In [1]: import numpy as np

In [2]: from numpy import linalg as LA

In [3]: np.set_printoptions(precision=2, suppress=True, linewidth=120)

In [4]: def rnd(a):
   ...:     return np.round(a, 2) + 0
   ...: 

In [5]: M = np.load("out10.npy")

In [6]: M
Out[6]: 
array([[  0,  11,  -4,   6,   2,  10,   1, -17, -10,   9,  -9,   4,  10],
       [-11,   0, -12,  12,  -5,  -2, -13,   2,  -5,  11,   6,   4,  -5],
       [  4,  12,   0, -13,  16, -11, -14,  -3,  -2,   5,   4, -17,   2],
       [ -6, -12,  13,   0,  -1,   6,  -4, -12,   3,   4,  10,  -3, -17],
       [ -2,   5, -16,   1,   0,  -1,  -8,  -7,  -4,   0,  12,   3,  -1],
       [-10,   2,  11,  -6,   1,   0,  12,  -3,  11,  -2,   4,   6,  -4],
       [ -1,  13,  14,   4,   8, -12,   0,   6,  15,   2, -13,  -3,  -7],
       [ 17,  -2,   3,  12,   7,   3,  -6,   0, -16,   6,  11, -13,  -2],
       [ 10,   5,   2,  -3,   4, -11, -15,  16,   0,   1,  -3,  10, -16],
       [ -9, -11,  -5,  -4,   0,   2,  -2,  -6,  -1,   0,  -4, -14,   8],
       [  9,  -6,  -4, -10, -12,  -4,  13, -11,   3,   4,   0, -11,  -6],
       [ -4,  -4,  17,   3,  -3,  -6,   3,  13, -10,  14,  11,   0,  -5],
       [-10,   5,  -2,  17,   1,   4,   7,   2,  16,  -8,   6,   5,   0]])

In [7]: Uu, sigma, vt = LA.svd(M)

In [8]: rnd(sigma)
Out[8]: array([48.31, 48.31, 40.57, 40.57, 30.36, 30.36, 24.23, 24.23, 20.12, 20.12,  2.52,  2.52,  0.  ])

In [9]: np.argmax(sigma[:-1] / (sigma[1:] + 1e-6)) + 1
Out[9]: np.int64(12)

In [10]: Y = Uu[:, :12] @ np.diag(sigma[:12]) @ vt[:12]

In [11]: rnd(np.abs(M - Y).max())
Out[11]: np.float64(0.0)

In [12]: rnd(LA.norm(M - Y, 2)), rnd(sigma[12])
Out[12]: (np.float64(0.0), np.float64(0.0))
